$ python -q
>>> import numpy as np
>>> from numpy import linalg as LA
>>> np.set_printoptions(precision=2, suppress=True, linewidth=200, sign=" ")
>>> A = np.array([[4, 1, 4, 1, 4, 1],
...     [8, 7, 8, 7, 8, 7],
...     [1, 9, 1, 9, 1, 9],
...     [4, 1, 4, 1, 4, 1],
...     [8, 7, 8, 7, 8, 7],
...     [1, 9, 1, 9, 1, 9]])
>>> A
array([[ 4,  1,  4,  1,  4,  1],
       [ 8,  7,  8,  7,  8,  7],
       [ 1,  9,  1,  9,  1,  9],
       [ 4,  1,  4,  1,  4,  1],
       [ 8,  7,  8,  7,  8,  7],
       [ 1,  9,  1,  9,  1,  9]])
>>> r = LA.matrix_rank(A)
>>> r
np.int64(2)
>>> N = LA.svd(A)[2][r:].T
>>> np.round(N @ N.T, 2) + 0
array([[ 0.67,  0.  , -0.33,  0.  , -0.33,  0.  ],
       [ 0.  ,  0.67,  0.  , -0.33,  0.  , -0.33],
       [-0.33,  0.  ,  0.67,  0.  , -0.33,  0.  ],
       [ 0.  , -0.33,  0.  ,  0.67,  0.  , -0.33],
       [-0.33,  0.  , -0.33,  0.  ,  0.67,  0.  ],
       [ 0.  , -0.33,  0.  , -0.33,  0.  ,  0.67]])
>>> LA.matrix_rank(A.T @ A), LA.matrix_rank(A @ A.T)
(np.int64(2), np.int64(2))
>>> np.round(A @ N, 2) + 0
array([[ 0.,  0.,  0.,  0.],
       [ 0.,  0.,  0.,  0.],
       [ 0.,  0.,  0.,  0.],
       [ 0.,  0.,  0.,  0.],
       [ 0.,  0.,  0.,  0.],
       [ 0.,  0.,  0.,  0.]])
>>> [int(LA.matrix_rank(A[:i])) for i in range(1, len(A) + 1)]
[1, 2, 2, 2, 2, 2]
